$ python -q
>>> import numpy as np
>>> from numpy import linalg as LA
>>> np.set_printoptions(suppress=True, linewidth=100)
>>> def tidy(a):
...     return np.round(a, 4) + 0
... 
>>> X = np.loadtxt("run7.csv", delimiter=",")
>>> tidy(X)
array([[ 0.9377, -0.5547,  0.3988,  0.7841,  0.1645,  0.6779, -0.3815,  0.0047, -0.4836,  0.7163,
        -0.1054],
       [-0.5547,  0.7067, -0.0979,  0.623 ,  0.4095,  0.2108, -0.3558,  0.6322, -0.003 ,  0.631 ,
        -0.0985],
       [ 0.3988, -0.0979,  0.507 ,  0.249 ,  0.288 , -0.2149,  0.3701, -0.4825,  0.0768,  0.1869,
         0.0851],
       [ 0.7841,  0.623 ,  0.249 ,  0.6898, -0.6039, -0.4224,  0.2558,  0.4852,  0.0836, -0.6214,
        -0.2294],
       [ 0.1645,  0.4095,  0.288 , -0.6039,  1.4748, -0.1904, -0.2   ,  0.0236, -0.2698, -0.2084,
        -0.1505],
       [ 0.6779,  0.2108, -0.2149, -0.4224, -0.1904,  1.1798, -0.0172,  0.3695,  0.0711, -0.7086,
         0.2828],
       [-0.3815, -0.3558,  0.3701,  0.2558, -0.2   , -0.0172,  1.142 , -0.3698, -0.1643,  0.3583,
        -0.1087],
       [ 0.0047,  0.6322, -0.4825,  0.4852,  0.0236,  0.3695, -0.3698, -0.4358,  0.3999,  0.632 ,
        -0.1637],
       [-0.4836, -0.003 ,  0.0768,  0.0836, -0.2698,  0.0711, -0.1643,  0.3999,  1.1892,  0.0805,
         0.0116],
       [ 0.7163,  0.631 ,  0.1869, -0.6214, -0.2084, -0.7086,  0.3583,  0.632 ,  0.0805,  0.9576,
         0.3662],
       [-0.1054, -0.0985,  0.0851, -0.2294, -0.1505,  0.2828, -0.1087, -0.1637,  0.0116,  0.3662,
         1.6513]])
>>> # equal to its transpose
>>> U, s, Vh = LA.svd(X)
>>> tidy(s)
array([2., 2., 2., 2., 2., 2., 1., 1., 1., 1., 0.])
>>> np.argmax(s[:-1] / (s[1:] + 1e-6)) + 1
np.int64(10)
>>> out = U[:, :10] @ np.diag(s[:10]) @ Vh[:10]
>>> print(tidy(out))
[[ 0.9377 -0.5547  0.3988  0.7841  0.1645  0.6779 -0.3815  0.0047 -0.4836  0.7163 -0.1054]
 [-0.5547  0.7067 -0.0979  0.623   0.4095  0.2108 -0.3558  0.6322 -0.003   0.631  -0.0985]
 [ 0.3988 -0.0979  0.507   0.249   0.288  -0.2149  0.3701 -0.4825  0.0768  0.1869  0.0851]
 [ 0.7841  0.623   0.249   0.6898 -0.6039 -0.4224  0.2558  0.4852  0.0836 -0.6214 -0.2294]
 [ 0.1645  0.4095  0.288  -0.6039  1.4748 -0.1904 -0.2     0.0236 -0.2698 -0.2084 -0.1505]
 [ 0.6779  0.2108 -0.2149 -0.4224 -0.1904  1.1798 -0.0172  0.3695  0.0711 -0.7086  0.2828]
 [-0.3815 -0.3558  0.3701  0.2558 -0.2    -0.0172  1.142  -0.3698 -0.1643  0.3583 -0.1087]
 [ 0.0047  0.6322 -0.4825  0.4852  0.0236  0.3695 -0.3698 -0.4358  0.3999  0.632  -0.1637]
 [-0.4836 -0.003   0.0768  0.0836 -0.2698  0.0711 -0.1643  0.3999  1.1892  0.0805  0.0116]
 [ 0.7163  0.631   0.1869 -0.6214 -0.2084 -0.7086  0.3583  0.632   0.0805  0.9576  0.3662]
 [-0.1054 -0.0985  0.0851 -0.2294 -0.1505  0.2828 -0.1087 -0.1637  0.0116  0.3662  1.6513]]
>>> print(tidy(LA.norm(X - out, 2)), tidy(s[10]))
0.0 0.0
>>> print(tidy(LA.norm(X - out) / LA.norm(X)))
0.0
>>> tidy(np.abs(X - out).max())
np.float64(0.0)
>>> LA.matrix_rank(out)
np.int64(10)
>>> U, s, Vh = LA.svd(out)
>>> vecs = Vh[:(s > 1e-8).sum()]
>>> rng = np.random.default_rng(471650)
>>> x = out[10] + 3 * out[8] + rng.integers(2) * np.eye(11)[2]
>>> tidy(x)
array([-1.5561, -0.1074,  0.3157,  0.0214, -0.9598,  0.4961, -0.6015,  1.0359,  3.5791,  0.6076,
        1.686 ])
>>> tidy(np.diag(vecs.T @ vecs))
array([0.9622, 0.9022, 0.5573, 0.9362, 0.8714, 0.9731, 0.9046, 0.9501, 0.9736, 0.999 , 0.9703])
>>> print(tidy(LA.norm(x - vecs.T @ vecs @ x)))
0.0
>>> tidy(np.sort(np.abs(LA.eigvals(X))))
array([0., 1., 1., 1., 1., 2., 2., 2., 2., 2., 2.])
>>> print(tidy(LA.det(X)))
0.0
>>> np.allclose(X @ X.T, X.T @ X)
True
>>> np.allclose(X[:-1].T @ LA.lstsq(X[:-1].T, X[-1])[0], X[-1])
True
>>> tidy(np.trace(LA.pinv(X) @ X))
np.float64(10.0)
>>> A = np.maximum(np.array([[0],
...     [-3],
...     [1],
...     [3],
...     [0],
...     [0],
...     [2],
...     [-2],
...     [2],
...     [1],
...     [-2],
...     [0],
...     [0],
...     [-1],
...     [-1],
...     [1],
...     [-3]]) @ np.array([[2, -1, -1, 2]]) + np.array([2, 3, 3, 2]), 0)
>>> A
array([[2, 3, 3, 2],
       [0, 6, 6, 0],
       [4, 2, 2, 4],
       [8, 0, 0, 8],
       [2, 3, 3, 2],
       [2, 3, 3, 2],
       [6, 1, 1, 6],
       [0, 5, 5, 0],
       [6, 1, 1, 6],
       [4, 2, 2, 4],
       [0, 5, 5, 0],
       [2, 3, 3, 2],
       [2, 3, 3, 2],
       [0, 4, 4, 0],
       [0, 4, 4, 0],
       [4, 2, 2, 4],
       [0, 6, 6, 0]])
>>> U, s, Vh = LA.svd(A)
>>> np.argmax(s[:-1] / (s[1:] + 1e-6)) + 1
np.int64(2)
>>> out = U[:, :2] @ np.diag(s[:2]) @ Vh[:2]
>>> LA.matrix_rank(out)
np.int64(2)
>>> tidy(np.abs(A - out).max())
np.float64(0.0)
>>> tidy(LA.norm(A - out) / LA.norm(A))
np.float64(0.0)
>>> tidy(out)
array([[2., 3., 3., 2.],
       [0., 6., 6., 0.],
       [4., 2., 2., 4.],
       [8., 0., 0., 8.],
       [2., 3., 3., 2.],
       [2., 3., 3., 2.],
       [6., 1., 1., 6.],
       [0., 5., 5., 0.],
       [6., 1., 1., 6.],
       [4., 2., 2., 4.],
       [0., 5., 5., 0.],
       [2., 3., 3., 2.],
       [2., 3., 3., 2.],
       [0., 4., 4., 0.],
       [0., 4., 4., 0.],
       [4., 2., 2., 4.],
       [0., 6., 6., 0.]])
>>> idx = A[:, 0] > np.median(A[:, 0])
>>> u = A[idx].mean(axis=0) - A[~idx].mean(axis=0)
>>> (((A - A.mean(axis=0)) @ u > 0) == idx).mean()
np.float64(1.0)
>>> idx = rng.integers(0, 3, 7)
>>> F = np.array([[3, 5, 8, 0, 2, 1, 4],
...     [2, 6, 3, 0, 7, 8, 7],
...     [9, 6, 2, 0, 0, 8, 4],
...     [0, 7, 2, 8, 2, 4, 6],
...     [2, 4, 4, 1, 8, 7, 2],
...     [0, 2, 0, 0, 5, 4, 6],
...     [6, 0, 6, 2, 5, 0, 8]]) * (idx[:, None] == idx)
>>> F
array([[3, 5, 0, 0, 0, 0, 4],
       [2, 6, 0, 0, 0, 0, 7],
       [0, 0, 2, 0, 0, 0, 0],
       [0, 0, 2, 8, 0, 0, 0],
       [0, 0, 0, 0, 8, 7, 0],
       [0, 0, 0, 0, 5, 4, 0],
       [6, 0, 0, 0, 0, 0, 8]])
>>> U, s, Vh = LA.svd(F, full_matrices=False)
>>> tidy(s)
array([14.302 , 12.4073,  8.2613,  5.6445,  1.9367,  1.6104,  0.2418])
>>> tidy(np.cumsum(s ** 2) / np.sum(s ** 2))
array([0.4399, 0.7709, 0.9177, 0.9862, 0.9943, 0.9999, 1.    ])
>>> print(tidy(np.sqrt((s ** 2).sum())), tidy(LA.norm(F)))
21.5639 21.5639
>>> tidy(s / s[0])
array([1.    , 0.8675, 0.5776, 0.3947, 0.1354, 0.1126, 0.0169])
>>> tidy(Vh @ Vh.T)
array([[1., 0., 0., 0., 0., 0., 0.],
       [0., 1., 0., 0., 0., 0., 0.],
       [0., 0., 1., 0., 0., 0., 0.],
       [0., 0., 0., 1., 0., 0., 0.],
       [0., 0., 0., 0., 1., 0., 0.],
       [0., 0., 0., 0., 0., 1., 0.],
       [0., 0., 0., 0., 0., 0., 1.]])
>>> C = np.array([[0, 3, 2, 1, 2, 2, 0, 0], [0, 2, 2, 3, 0, 2, 2, 2]])
>>> mat = rng.normal(size=(33, 2)) @ C + np.array([5, 4, 8, 0, 0, -6, -6, 8])
>>> tidy(mat)
array([[  5.    ,   9.5038,  12.8026,   5.8014,   1.4024,  -1.1974,  -2.5999,  11.4001],
       [  5.    ,   1.4294,   6.8288,   1.0419,  -2.7988,  -7.1712,  -4.3725,   9.6275],
       [  5.    ,   6.3861,   9.852 ,   1.7095,   1.0684,  -4.148 ,  -5.2164,   8.7836],
       [  5.    ,   2.7019,   8.507 ,   4.3705,  -3.6101,  -5.493 ,  -1.8829,  12.1171],
       [  5.    ,   4.9279,   8.3255,  -0.7164,   1.2047,  -5.6745,  -6.8792,   7.1208],
       [  5.    ,   1.0802,   5.4554,  -3.0664,  -0.7505,  -8.5446,  -7.7941,   6.2059],
       [  5.    ,   5.0909,   8.0635,  -1.9597,   2.0549,  -5.9365,  -7.9914,   6.0086],
       [  5.    ,   3.5528,   7.574 ,  -0.5967,  -0.0424,  -6.426 ,  -6.3836,   7.6164],
       [  5.    ,   1.9816,   6.0826,  -2.674 ,  -0.202 ,  -7.9174,  -7.7154,   6.2846],
       [  5.    ,   7.1741,  10.3986,   2.0469,   1.551 ,  -3.6014,  -5.1524,   8.8476],
       [  5.    ,   4.6966,   9.0384,   2.2412,  -0.6836,  -4.9616,  -4.278 ,   9.722 ],
       [  5.    ,   2.0752,   6.4813,  -1.4658,  -0.8122,  -7.5187,  -6.7065,   7.2935],
       [  5.    ,   5.0207,   9.8275,   4.3551,  -1.6138,  -4.1725,  -2.5587,  11.4413],
       [  5.    ,   2.3486,   6.9772,  -0.2769,  -1.2573,  -7.0228,  -5.7655,   8.2345],
       [  5.    ,  -0.862 ,   4.565 ,  -2.2985,  -2.854 ,  -9.435 ,  -6.581 ,   7.419 ],
       [  5.    ,   0.2947,   4.3293,  -5.4368,  -0.0692,  -9.6707,  -9.6014,   4.3986],
       [  5.    ,  12.1449,  14.9892,   8.1724,   2.3114,   0.9892,  -1.3222,  12.6778],
       [  5.    ,  -0.0305,   4.6117,  -3.798 ,  -1.2844,  -9.3883,  -8.1039,   5.8961],
       [  5.    ,   4.8194,   9.3625,   3.1299,  -1.0862,  -4.6375,  -3.5513,  10.4487],
       [  5.    ,   2.8751,   6.3598,  -3.4908,   1.0305,  -7.6402,  -8.6707,   5.3293],
       [  5.    ,   0.9872,   5.3323,  -3.3113,  -0.6902,  -8.6677,  -7.9775,   6.0225],
       [  5.    ,  -5.4031,   0.9124,  -6.0005,  -4.6309, -13.0876,  -8.4567,   5.5433],
       [  5.    ,   8.846 ,  12.7559,   6.9536,   0.1802,  -1.2441,  -1.4243,  12.5757],
       [  5.    ,   9.0408,  11.8221,   3.2956,   2.4375,  -2.1779,  -4.6154,   9.3846],
       [  5.    ,   5.0243,   9.003 ,   1.4618,   0.0426,  -4.997 ,  -5.0397,   8.9603],
       [  5.    ,   8.1956,  10.7504,   1.2352,   2.8904,  -3.2496,  -6.14  ,   7.86  ],
       [  5.    ,   4.6617,   8.8012,   1.4808,  -0.279 ,  -5.1988,  -4.9198,   9.0802],
       [  5.    ,   4.1547,   7.7814,  -1.0745,   0.7466,  -6.2186,  -6.9652,   7.0348],
       [  5.    ,   0.7254,   4.6257,  -5.2609,   0.1994,  -9.3743,  -9.5738,   4.4262],
       [  5.    ,  -1.5083,   4.2706,  -2.0362,  -3.5579,  -9.7294,  -6.1715,   7.8285],
       [  5.    ,  -1.8541,   3.7197,  -3.2729,  -3.1476, -10.2803,  -7.1327,   6.8673],
       [  5.    ,   7.2096,  10.0915,   0.9012,   2.2361,  -3.9085,  -6.1446,   7.8554],
       [  5.    ,  12.4856,  14.0004,   4.0302,   4.9704,   0.0004,  -4.97  ,   9.03  ]])
>>> # null space of dimension 5
>>> r = LA.matrix_rank(mat)
>>> print(r)
3
>>> ns = LA.svd(mat)[2][r:].T
>>> LA.matrix_rank(mat.T @ mat), LA.matrix_rank(mat @ mat.T)
(np.int64(3), np.int64(3))
>>> ns.shape
(8, 5)
>>> [int(LA.matrix_rank(mat[:, :j + 1])) for j in range(8)]
[1, 2, 3, 3, 3, 3, 3, 3]
>>> [int(LA.matrix_rank(np.delete(mat, i, axis=0))) for i in range(33)]
[3, 3, 3, 3, 3, 3, 3, 3, 3, 3, 3, 3, 3, 3, 3, 3, 3, 3, 3, 3, 3, 3, 3, 3, 3, 3, 3, 3, 3, 3, 3, 3, 3]
